% python3 -q
>>> import numpy as np
>>> np.set_printoptions(precision=3, suppress=True, linewidth=160)
>>> m1 = np.load("a.npy")
>>> print(m1)
[[ 0  4  2  2]
 [ 0  0 -4 -3]
 [ 0  0  0  1]
 [ 0  0  0  0]]
>>> print(np.allclose(m1, m1.T))
False
>>> print(round(np.linalg.det(m1), 3))
0.0
>>> print(np.allclose(m1 @ m1.T, m1.T @ m1))
False
>>> rk = np.linalg.matrix_rank(m1)
>>> print(rk)
3
>>> ns = np.linalg.svd(m1)[2][rk:].T
>>> print(m1 @ ns)
[[0.]
 [0.]
 [0.]
 [0.]]
>>> print(np.allclose(m1 @ ns, 0))
True
>>> print([int(np.linalg.matrix_rank(np.delete(m1, i, axis=0))) for i in range(4)])
[2, 2, 2, 3]
>>> print(np.linalg.matrix_rank(m1.T @ m1), np.linalg.matrix_rank(m1 @ m1.T))
3 3
>>> print(ns @ ns.T)
[[1. 0. 0. 0.]
 [0. 0. 0. 0.]
 [0. 0. 0. 0.]
 [0. 0. 0. 0.]]
>>> print(np.allclose(m1[:-1].T @ np.linalg.lstsq(m1[:-1].T, m1[-1])[0], m1[-1]))
True
>>> print(np.round(m1 @ np.linalg.pinv(m1) @ m1, 3) + 0)
[[ 0.  4.  2.  2.]
 [ 0.  0. -4. -3.]
 [ 0.  0.  0.  1.]
 [ 0.  0.  0.  0.]]
>>> print(np.linalg.matrix_rank(m1, rtol=0.1))
3
>>> print(np.linalg.cond(m1) > 100)
True
>>> print(np.argsort(-np.linalg.norm(m1, axis=0).round(6), kind="stable")[:3])
[2 1 3]
>>> print(round(float(np.linalg.norm(m1, 2) / np.linalg.norm(m1)), 3))
0.881
>>> F = np.load("sample16.npy")
>>> print(F)
[[ 0  3 -1  1  2  5 -4]
 [ 0  0  5  4  0  5  3]
 [ 0  0  0 -4 -4 -5 -3]
 [ 0  0  0  0 -3 -3  2]
 [ 0  0  0  0  0  1 -1]
 [ 0  0  0  0  0  0 -1]
 [ 0  0  0  0  0  0  0]]
>>> ang = np.radians(15)
>>> Rm = np.eye(7)
>>> Rm[2, 2] = Rm[4, 4] = np.cos(ang)
>>> Rm[2, 4], Rm[4, 2] = -np.sin(ang), np.sin(ang)
>>> print(Rm)
[[ 1.     0.     0.     0.     0.     0.     0.   ]
 [ 0.     1.     0.     0.     0.     0.     0.   ]
 [ 0.     0.     0.966  0.    -0.259  0.     0.   ]
 [ 0.     0.     0.     1.     0.     0.     0.   ]
 [ 0.     0.     0.259  0.     0.966  0.     0.   ]
 [ 0.     0.     0.     0.     0.     1.     0.   ]
 [ 0.     0.     0.     0.     0.     0.     1.   ]]
>>> M2 = F @ Rm.T
>>> print(M2)
[[ 0.     3.    -1.484  1.     1.673  5.    -4.   ]
 [ 0.     0.     4.83   4.     1.294  5.     3.   ]
 [ 0.     0.     1.035 -4.    -3.864 -5.    -3.   ]
 [ 0.     0.     0.776  0.    -2.898 -3.     2.   ]
 [ 0.     0.     0.     0.     0.     1.    -1.   ]
 [ 0.     0.     0.     0.     0.     0.    -1.   ]
 [ 0.     0.     0.     0.     0.     0.     0.   ]]
>>> print(np.abs(M2 - F).max(axis=0))
[0.    0.    1.035 0.    1.294 0.    0.   ]
>>> print(round(float(np.linalg.det(Rm)), 3), round(float(np.trace(Rm)), 3))
1.0 6.932
>>> rk = np.linalg.matrix_rank(F)
>>> print(rk)
6
>>> ns = np.linalg.svd(F)[2][rk:].T
>>> print(np.allclose(F @ ns, 0))
True
>>> print(np.round(np.linalg.norm(F, "nuc"), 3))
26.834
>>> print(np.linalg.norm(F, axis=1).argmax())
1
>>> C2 = F.T @ F
>>> print(np.trace(C2), (F ** 2).sum())
222 222
>>> print(np.linalg.svd(F, compute_uv=False) ** 2)
[138.13   61.345  17.72    4.335   0.31    0.161   0.   ]
>>> print(C2)
[[  0   0   0   0   0   0   0]
 [  0   9  -3   3   6  15 -12]
 [  0  -3  26  19  -2  20  19]
 [  0   3  19  33  18  45  20]
 [  0   6  -2  18  29  39  -2]
 [  0  15  20  45  39  85   3]
 [  0 -12  19  20  -2   3  40]]
>>> print(np.unique(F.round(6), axis=0).shape)
(7, 7)
>>> print(np.allclose(F[:-1].T @ np.linalg.lstsq(F[:-1].T, F[-1])[0], F[-1]))
True
>>> feats = np.load("run0.npy")
>>> print(feats)
[[ 2  2  2  2  2  2]
 [ 2  4  4  4  4  4]
 [ 2  4  6  6  6  6]
 [ 2  4  6  8  8  8]
 [ 2  4  6  8 10 10]
 [ 2  4  6  8 10 12]]
>>> print(np.allclose(feats, feats.T))
True
>>> print((feats + feats.T) / 2)
[[ 2.  2.  2.  2.  2.  2.]
 [ 2.  4.  4.  4.  4.  4.]
 [ 2.  4.  6.  6.  6.  6.]
 [ 2.  4.  6.  8.  8.  8.]
 [ 2.  4.  6.  8. 10. 10.]
 [ 2.  4.  6.  8. 10. 12.]]
>>> print(np.sort(np.abs(np.linalg.eigvals(feats))))
[ 0.53   0.638  0.892  1.549  3.976 34.414]
>>> print(feats @ feats)
[[ 24  44  60  72  80  84]
 [ 44  84 116 140 156 164]
 [ 60 116 164 200 224 236]
 [ 72 140 200 248 280 296]
 [ 80 156 224 280 320 340]
 [ 84 164 236 296 340 364]]
>>> X = np.load("arr.npy")
>>> print(X)
[[ 5  0  3  0  0  0]
 [ 0 14  3 11  0 18]
 [ 6  0  3  0  0  0]
 [ 6  0  3  0  0  0]
 [ 0 14  3 11  0 18]
 [ 6  0  3  0  0  0]
 [ 3  0  3  0  0  0]
 [ 6  0  3  0  0  0]
 [ 0  6  3  5  0  8]
 [ 6  0  3  0  0  0]
 [ 4  0  3  0  0  0]
 [ 0  6  3  5  0  8]
 [ 0 14  3 11  0 18]
 [ 0 18  3 14  0 23]
 [ 0  6  3  5  0  8]
 [ 0 14  3 11  0 18]
 [ 0 10  3  8  0 13]
 [ 6  0  3  0  0  0]
 [ 3  0  3  0  0  0]
 [ 5  0  3  0  0  0]
 [ 7  0  3  0  0  0]
 [ 0 18  3 14  0 23]
 [ 7  0  3  0  0  0]
 [ 6  0  3  0  0  0]]
>>> print(np.abs(X).max())
23
>>> print(X.mean(axis=0))
[3.167 5.    3.    3.958 0.    6.458]
>>> print(round(np.linalg.norm(X), 3))
77.589
>>> print(np.unravel_index(np.abs(X).argmax(), X.shape))
(np.int64(13), np.int64(5))
>>> print(X.sum(axis=1))
[ 8 46  9  9 46  9  6  9 22  9  7 22 46 58 22 46 34  9  6  8 10 58 10  9]
>>> print(X.sum(axis=0))
[ 76 120  72  95   0 155]
>>> print(np.round(np.linalg.svd(X, compute_uv=False), 3) + 0)
[73.834 23.567  3.603  0.278  0.     0.   ]
>>> print(np.diff(X, axis=0))
[[ -5  14   0  11   0  18]
 [  6 -14   0 -11   0 -18]
 [  0   0   0   0   0   0]
 [ -6  14   0  11   0  18]
 [  6 -14   0 -11   0 -18]
 [ -3   0   0   0   0   0]
 [  3   0   0   0   0   0]
 [ -6   6   0   5   0   8]
 [  6  -6   0  -5   0  -8]
 [ -2   0   0   0   0   0]
 [ -4   6   0   5   0   8]
 [  0   8   0   6   0  10]
 [  0   4   0   3   0   5]
 [  0 -12   0  -9   0 -15]
 [  0   8   0   6   0  10]
 [  0  -4   0  -3   0  -5]
 [  6 -10   0  -8   0 -13]
 [ -3   0   0   0   0   0]
 [  2   0   0   0   0   0]
 [  2   0   0   0   0   0]
 [ -7  18   0  14   0  23]
 [  7 -18   0 -14   0 -23]
 [ -1   0   0   0   0   0]]
>>> Uu, sig, Vh = np.linalg.svd(X)
>>> vecs = Vh[:(sig > 1e-8).sum()]
>>> rng = np.random.default_rng(498)
>>> x0 = X[10] + -1 * X[21] + rng.integers(2) * np.eye(6)[2]
>>> print(x0)
[  4. -18.   0. -14.   0. -23.]
>>> print(np.diag(vecs.T @ vecs))
[1.    0.889 1.    0.556 0.    0.556]
>>> print(np.round(vecs.T @ vecs, 3) + 0)
[[ 1.     0.     0.     0.     0.     0.   ]
 [ 0.     0.889  0.    -0.222  0.     0.222]
 [ 0.     0.     1.     0.     0.     0.   ]
 [ 0.    -0.222  0.     0.556  0.     0.444]
 [ 0.     0.     0.     0.     0.     0.   ]
 [ 0.     0.222  0.     0.444  0.     0.556]]
>>> print(np.unique(X.round(6), axis=0).shape)
(9, 6)
>>> print(np.round(X @ np.linalg.pinv(X) @ X, 3) + 0)
[[ 5.  0.  3.  0.  0.  0.]
 [ 0. 14.  3. 11.  0. 18.]
 [ 6.  0.  3.  0.  0.  0.]
 [ 6.  0.  3.  0.  0.  0.]
 [ 0. 14.  3. 11.  0. 18.]
 [ 6.  0.  3.  0.  0.  0.]
 [ 3.  0.  3.  0.  0.  0.]
 [ 6.  0.  3.  0.  0.  0.]
 [ 0.  6.  3.  5.  0.  8.]
 [ 6.  0.  3.  0.  0.  0.]
 [ 4.  0.  3.  0.  0.  0.]
 [ 0.  6.  3.  5.  0.  8.]
 [ 0. 14.  3. 11.  0. 18.]
 [ 0. 18.  3. 14.  0. 23.]
 [ 0.  6.  3.  5.  0.  8.]
 [ 0. 14.  3. 11.  0. 18.]
 [ 0. 10.  3.  8.  0. 13.]
 [ 6.  0.  3.  0.  0.  0.]
 [ 3.  0.  3.  0.  0.  0.]
 [ 5.  0.  3.  0.  0.  0.]
 [ 7.  0.  3.  0.  0.  0.]
 [ 0. 18.  3. 14.  0. 23.]
 [ 7.  0.  3.  0.  0.  0.]
 [ 6.  0.  3.  0.  0.  0.]]
>>> print(np.abs(np.diag(np.linalg.qr(X)[1])) > 1e-9)
[ True  True  True  True False False]
>>> print(np.linalg.lstsq(X[:-1].T, X[-1])[2])
4
>>> Uu, sig, Vh = np.linalg.svd(X)
>>> print(sig.round(3) + 0)
[73.834 23.567  3.603  0.278  0.     0.   ]
>>> print(np.argmax(sig[:-1] / (sig[1:] + 1e-6)) + 1)
4
>>> M2 = Uu[:, :4] @ np.diag(sig[:4]) @ Vh[:4]
>>> print(round(float(np.linalg.norm(X - M2) / np.linalg.norm(X)), 3))
0.0
>>> print(round(float(np.linalg.norm(X - M2, 2)), 3), round(sig[4], 3))
0.0 0.0
>>> print(M2.round(3) + 0)
[[ 5.  0.  3.  0.  0.  0.]
 [ 0. 14.  3. 11.  0. 18.]
 [ 6.  0.  3.  0.  0.  0.]
 [ 6.  0.  3.  0.  0.  0.]
 [ 0. 14.  3. 11.  0. 18.]
 [ 6.  0.  3.  0.  0.  0.]
 [ 3.  0.  3.  0.  0.  0.]
 [ 6.  0.  3.  0.  0.  0.]
 [ 0.  6.  3.  5.  0.  8.]
 [ 6.  0.  3.  0.  0.  0.]
 [ 4.  0.  3.  0.  0.  0.]
 [ 0.  6.  3.  5.  0.  8.]
 [ 0. 14.  3. 11.  0. 18.]
 [ 0. 18.  3. 14.  0. 23.]
 [ 0.  6.  3.  5.  0.  8.]
 [ 0. 14.  3. 11.  0. 18.]
 [ 0. 10.  3.  8.  0. 13.]
 [ 6.  0.  3.  0.  0.  0.]
 [ 3.  0.  3.  0.  0.  0.]
 [ 5.  0.  3.  0.  0.  0.]
 [ 7.  0.  3.  0.  0.  0.]
 [ 0. 18.  3. 14.  0. 23.]
 [ 7.  0.  3.  0.  0.  0.]
 [ 6.  0.  3.  0.  0.  0.]]
>>> print(np.linalg.matrix_rank(M2))
4
>>> arr = np.loadtxt("layer11.csv", delimiter=",")
>>> print(arr)
[[-0.718 -0.425  0.158 -0.236 -0.472]
 [ 0.299 -0.497  0.775  0.006  0.249]
 [ 0.599 -0.333 -0.222  0.015 -0.694]
 [ 0.18   0.418  0.251 -0.842 -0.145]
 [ 0.06  -0.535 -0.511 -0.485  0.462]]
>>> idx = rng.permutation(5)
>>> print(idx)
[3 1 0 2 4]
>>> M2 = arr[idx][:, idx]
>>> print(np.sort(np.abs(np.linalg.eigvals(M2))))
[1. 1. 1. 1. 1.]
>>> print(np.round(np.trace(M2), 3))
-1.818
>>> x0 = np.array([2, 2, 2, 0, -1])
>>> print(np.linalg.inv(arr))
[[-0.718  0.299  0.599  0.18   0.06 ]
 [-0.425 -0.497 -0.333  0.418 -0.535]
 [ 0.158  0.775 -0.222  0.251 -0.511]
 [-0.236  0.006  0.015 -0.842 -0.485]
 [-0.472  0.249 -0.694 -0.145  0.462]]
>>> print(np.sort(np.abs(np.degrees(np.angle(np.linalg.eigvals(arr))))))
[  0.    114.985 114.985 170.651 170.651]
>>> print(np.abs(np.linalg.eigvals(arr)))
[1. 1. 1. 1. 1.]
>>> r0 = np.array([9, 2, 2, 7, 8])
>>> M2 = arr + np.outer(r0, np.eye(5)[4])
>>> print(np.linalg.matrix_rank(M2 - arr))
1
>>> print(np.linalg.matrix_rank(np.linalg.inv(M2) - np.linalg.inv(arr), tol=1e-8))
1
>>> print(round(np.linalg.det(M2) / np.linalg.det(arr), 3), np.round(1 + np.linalg.solve(arr, r0)[4], 3))
-1.454 -1.454
>>> print(np.linalg.pinv(arr))
[[-0.718  0.299  0.599  0.18   0.06 ]
 [-0.425 -0.497 -0.333  0.418 -0.535]
 [ 0.158  0.775 -0.222  0.251 -0.511]
 [-0.236  0.006  0.015 -0.842 -0.485]
 [-0.472  0.249 -0.694 -0.145  0.462]]
>>> print(np.linalg.svd(arr, compute_uv=False))
[1. 1. 1. 1. 1.]
>>> print(np.round(arr.T @ arr, 3) + 0)
[[1. 0. 0. 0. 0.]
 [0. 1. 0. 0. 0.]
 [0. 0. 1. 0. 0.]
 [0. 0. 0. 1. 0.]
 [0. 0. 0. 0. 1.]]
>>> print(np.round(arr @ arr.T, 3) + 0)
[[1. 0. 0. 0. 0.]
 [0. 1. 0. 0. 0.]
 [0. 0. 1. 0. 0.]
 [0. 0. 0. 1. 0.]
 [0. 0. 0. 0. 1.]]
>>> print(round(arr[:, 3] @ arr[:, 0], 3))
0.0
